% python3 -q
>>> import numpy as np
>>> np.set_printoptions(precision=2, suppress=True, linewidth=140, sign=" ")
>>> def rd(a):
...     return np.round(a, 2) + 0
... 
>>> A = np.tanh(np.array([[0.9, 0.6],
...     [-0.6, 0.1],
...     [0.5, 0.7],
...     [1.6, 0.0],
...     [-1.5, -1.5],
...     [-0.1, 0.0],
...     [0.6, 0.7],
...     [0.8, 1.0],
...     [-1.3, -0.9],
...     [0.7, -2.2],
...     [-1.8, -0.9],
...     [0.3, -0.4]]) @ np.array([[-0.7, 1.5, -0.9], [-0.2, 1.2, 1.8]]))
>>> rd(A)
array([[-0.64,  0.97,  0.26],
       [ 0.38, -0.65,  0.62],
       [-0.45,  0.92,  0.67],
       [-0.81,  0.98, -0.89],
       [ 0.87, -1.  , -0.87],
       [ 0.07, -0.15,  0.09],
       [-0.51,  0.94,  0.62],
       [-0.64,  0.98,  0.79],
       [ 0.8 , -1.  , -0.42],
       [-0.05, -0.92, -1.  ],
       [ 0.89, -1.  ,  0.  ],
       [-0.13, -0.03, -0.76]])
>>> W0 = np.loadtxt("dump.csv", delimiter=",")
>>> W0
array([[ 0.,  0.,  1., -4., -1.,  1.,  5., -1., -1.],
       [ 0.,  0.,  3., -2.,  1.,  4.,  4.,  3., -2.],
       [ 0.,  0.,  0., -5., -4.,  0., -5., -1., -4.],
       [ 0.,  0.,  0.,  0., -4., -5.,  5.,  2.,  1.],
       [ 0.,  0.,  0.,  0.,  0., -2.,  2., -3., -2.],
       [ 0.,  0.,  0.,  0.,  0.,  0.,  3.,  1.,  1.],
       [ 0.,  0.,  0.,  0.,  0.,  0.,  0.,  3.,  4.],
       [ 0.,  0.,  0.,  0.,  0.,  0.,  0.,  0.,  1.],
       [ 0.,  0.,  0.,  0.,  0.,  0.,  0.,  0.,  0.]])
>>> np.linalg.matrix_rank(W0, rtol=0.1)
np.int64(5)
>>> np.argsort(-np.linalg.norm(W0, axis=0).round(6), kind="stable")[:3]
array([ 6,  5,  3])
>>> np.linalg.cond(W0) > 100
np.True_
>>> r = np.linalg.matrix_rank(W0)
>>> r
np.int64(7)
>>> N = np.linalg.svd(W0)[2][r:].T
>>> rd(N @ N.T)
array([[ 1.,  0.,  0.,  0.,  0.,  0.,  0.,  0.,  0.],
       [ 0.,  1.,  0.,  0.,  0.,  0.,  0.,  0.,  0.],
       [ 0.,  0.,  0.,  0.,  0.,  0.,  0.,  0.,  0.],
       [ 0.,  0.,  0.,  0.,  0.,  0.,  0.,  0.,  0.],
       [ 0.,  0.,  0.,  0.,  0.,  0.,  0.,  0.,  0.],
       [ 0.,  0.,  0.,  0.,  0.,  0.,  0.,  0.,  0.],
       [ 0.,  0.,  0.,  0.,  0.,  0.,  0.,  0.,  0.],
       [ 0.,  0.,  0.,  0.,  0.,  0.,  0.,  0.,  0.],
       [ 0.,  0.,  0.,  0.,  0.,  0.,  0.,  0.,  0.]])
>>> [int(np.linalg.matrix_rank(np.delete(W0, i, axis=0))) for i in range(9)]
[7, 7, 7, 7, 7, 7, 7, 7, 7]
>>> np.linalg.matrix_rank(W0.T @ W0), np.linalg.matrix_rank(W0 @ W0.T)
(np.int64(7), np.int64(7))
>>> [int(np.linalg.matrix_rank(W0[:, :j + 1])) for j in range(9)]
[0, 0, 1, 2, 3, 4, 5, 6, 7]
>>> N.shape
(9, 2)
>>> np.allclose(W0 @ N, 0)
True
>>> left, sig, Vt = np.linalg.svd(W0, full_matrices=False)
>>> rd(np.sqrt((sig ** 2).sum())), rd(np.linalg.norm(W0))
(np.float64(17.8), np.float64(17.8))
>>> rd(sig / sig[0])
array([ 1.  ,  0.87,  0.76,  0.56,  0.28,  0.07,  0.03,  0.  ,  0.  ])
>>> rd(left.T @ W0 @ Vt.T)
array([[ 10.77,   0.  ,   0.  ,   0.  ,   0.  ,   0.  ,   0.  ,   0.  ,   0.  ],
       [  0.  ,   9.34,   0.  ,   0.  ,   0.  ,   0.  ,   0.  ,   0.  ,   0.  ],
       [  0.  ,   0.  ,   8.23,   0.  ,   0.  ,   0.  ,   0.  ,   0.  ,   0.  ],
       [  0.  ,   0.  ,   0.  ,   6.02,   0.  ,   0.  ,   0.  ,   0.  ,   0.  ],
       [  0.  ,   0.  ,   0.  ,   0.  ,   3.06,   0.  ,   0.  ,   0.  ,   0.  ],
       [  0.  ,   0.  ,   0.  ,   0.  ,   0.  ,   0.76,   0.  ,   0.  ,   0.  ],
       [  0.  ,   0.  ,   0.  ,   0.  ,   0.  ,   0.  ,   0.33,   0.  ,   0.  ],
       [  0.  ,   0.  ,   0.  ,   0.  ,   0.  ,   0.  ,   0.  ,   0.  ,   0.  ],
       [  0.  ,   0.  ,   0.  ,   0.  ,   0.  ,   0.  ,   0.  ,   0.  ,   0.  ]])
>>> (sig > 1e-8).sum()
np.int64(7)
>>> ang = np.radians(45)
>>> r_ = np.eye(9)
>>> r_[4, 4] = r_[7, 7] = np.cos(ang)
>>> r_[4, 7], r_[7, 4] = -np.sin(ang), np.sin(ang)
>>> rd(r_)
array([[ 1.  ,  0.  ,  0.  ,  0.  ,  0.  ,  0.  ,  0.  ,  0.  ,  0.  ],
       [ 0.  ,  1.  ,  0.  ,  0.  ,  0.  ,  0.  ,  0.  ,  0.  ,  0.  ],
       [ 0.  ,  0.  ,  1.  ,  0.  ,  0.  ,  0.  ,  0.  ,  0.  ,  0.  ],
       [ 0.  ,  0.  ,  0.  ,  1.  ,  0.  ,  0.  ,  0.  ,  0.  ,  0.  ],
       [ 0.  ,  0.  ,  0.  ,  0.  ,  0.71,  0.  ,  0.  , -0.71,  0.  ],
       [ 0.  ,  0.  ,  0.  ,  0.  ,  0.  ,  1.  ,  0.  ,  0.  ,  0.  ],
       [ 0.  ,  0.  ,  0.  ,  0.  ,  0.  ,  0.  ,  1.  ,  0.  ,  0.  ],
       [ 0.  ,  0.  ,  0.  ,  0.  ,  0.71,  0.  ,  0.  ,  0.71,  0.  ],
       [ 0.  ,  0.  ,  0.  ,  0.  ,  0.  ,  0.  ,  0.  ,  0.  ,  1.  ]])
>>> A2 = W0 @ r_.T
>>> rd(np.abs(A2 - W0).max(axis=0))
array([ 0.  ,  0.  ,  0.  ,  0.  ,  2.41,  0.  ,  0.  ,  3.41,  0.  ])
>>> rd(A2)
array([[ 0.  ,  0.  ,  1.  , -4.  ,  0.  ,  1.  ,  5.  , -1.41, -1.  ],
       [ 0.  ,  0.  ,  3.  , -2.  , -1.41,  4.  ,  4.  ,  2.83, -2.  ],
       [ 0.  ,  0.  ,  0.  , -5.  , -2.12,  0.  , -5.  , -3.54, -4.  ],
       [ 0.  ,  0.  ,  0.  ,  0.  , -4.24, -5.  ,  5.  , -1.41,  1.  ],
       [ 0.  ,  0.  ,  0.  ,  0.  ,  2.12, -2.  ,  2.  , -2.12, -2.  ],
       [ 0.  ,  0.  ,  0.  ,  0.  , -0.71,  0.  ,  3.  ,  0.71,  1.  ],
       [ 0.  ,  0.  ,  0.  ,  0.  , -2.12,  0.  ,  0.  ,  2.12,  4.  ],
       [ 0.  ,  0.  ,  0.  ,  0.  ,  0.  ,  0.  ,  0.  ,  0.  ,  1.  ],
       [ 0.  ,  0.  ,  0.  ,  0.  ,  0.  ,  0.  ,  0.  ,  0.  ,  0.  ]])
>>> data = np.loadtxt("run8.csv", delimiter=",")
>>> data
array([[ 0.42,  0.88,  3.53, -0.6 ,  3.84],
       [ 0.32,  8.78, -6.96, -0.28, -2.01],
       [-1.33,  0.23,  1.63, -1.74, -0.28],
       [-2.22, -4.47, -2.79,  3.38,  6.36],
       [10.44,  7.22, -1.57, -4.6 ,  8.73],
       [ 0.78,  3.35,  6.65,  0.11,  2.97],
       [-1.65, -5.53,  7.62,  6.34, -2.25],
       [ 0.54,  4.92, -4.37,  2.42, -0.2 ]])
>>> rd(np.linalg.norm(data, axis=0))
array([ 10.94,  14.7 ,  13.97,   9.06,  12.22])
>>> rd(np.linalg.norm(data[3], 1)), rd(np.linalg.norm(data[3], np.inf))
(np.float64(19.22), np.float64(6.36))
>>> x = np.array([1, 2, 2, 3, 2])
>>> target = data @ x
>>> rd(np.linalg.pinv(data) @ data)
array([[ 1.,  0.,  0.,  0.,  0.],
       [ 0.,  1.,  0.,  0.,  0.],
       [ 0.,  0.,  1.,  0.,  0.],
       [ 0.,  0.,  0.,  1.,  0.],
       [ 0.,  0.,  0.,  0.,  1.]])
>>> rd(np.linalg.solve(data.T @ data, data.T @ target))
array([ 1.,  2.,  2.,  3.,  2.])
>>> rd(np.linalg.lstsq(data, target)[0])
array([ 1.,  2.,  2.,  3.,  2.])
>>> rng = np.random.default_rng(9382)
>>> target = target + 0.3 * rng.normal(size=8)
>>> rd(target)
array([15.48, -0.85, -3.97,  5.85, 24.96, 27.29, 16.89,  8.11])
>>> coef, *_ = np.linalg.lstsq(data, target)
>>> rd(data.T @ (target - data @ coef))
array([ 0.,  0.,  0.,  0.,  0.])
>>> [round(float(np.linalg.norm(np.linalg.solve(data.T @ data + lam * np.eye(5), data.T @ target))), 2) for lam in (0, 1, 10, 100)]
[4.67, 4.6, 4.03, 2.09]
>>> A2 = np.c_[data[:, :2] @ np.array([[2, -2], [0, 0]]), np.array([4, 3, 3, 7, 2, 0, 5, 7])]
>>> A2
array([[  0.84,  -0.84,   4.  ],
       [  0.64,  -0.64,   3.  ],
       [ -2.66,   2.66,   3.  ],
       [ -4.44,   4.44,   7.  ],
       [ 20.88, -20.88,   2.  ],
       [  1.56,  -1.56,   0.  ],
       [ -3.3 ,   3.3 ,   5.  ],
       [  1.08,  -1.08,   7.  ]])
>>> rd(np.linalg.norm(np.linalg.qr(data)[0].T @ A2, axis=0) ** 2 / ((A2 ** 2).sum(axis=0) + 1e-12))
array([ 1.  ,  1.  ,  0.73])
>>> np.linalg.matrix_rank(A2)
np.int64(2)
>>> np.linalg.matrix_rank(np.c_[data, A2])
np.int64(6)
>>> M = np.load("sample6.npy")
>>> M
array([[ 10.39,   7.33, -15.44],
       [ -1.  , -19.6 ,  -3.85],
       [  1.06, -18.23,   8.15],
       [ 11.68,  -8.85, -13.61],
       [  9.17,  13.48, -11.58],
       [ -8.43, -17.99,  -2.33],
       [ -5.54, -18.86,  -3.71],
       [-15.1 ,  -5.72,  11.81],
       [ -5.85,  -5.61,  18.28],
       [-18.65,  -2.57,   6.76],
       [ -4.09,   1.88,  19.49],
       [ -7.01,  15.59, -10.38],
       [-10.48,  -0.07,  17.03]])
>>> u, r1 = M[0], M[6]
>>> rd(u @ u)
np.float64(400.07)
>>> rd(u @ r1)
np.float64(-138.52)
>>> p = (u @ r1) / (u @ u) * u
>>> np.linalg.matrix_rank(np.outer(u, r1))
np.int64(1)
>>> rd(np.outer(u, r1))
array([[ -57.56, -195.96,  -38.55],
       [ -40.61, -138.24,  -27.19],
       [  85.54,  291.2 ,   57.28]])
>>> rd((r1 - p) @ u)
np.float64(0.0)
>>> rd(r1 - p)
array([ -1.94, -16.32,  -9.06])
>>> rd(p)
array([-3.6 , -2.54,  5.35])
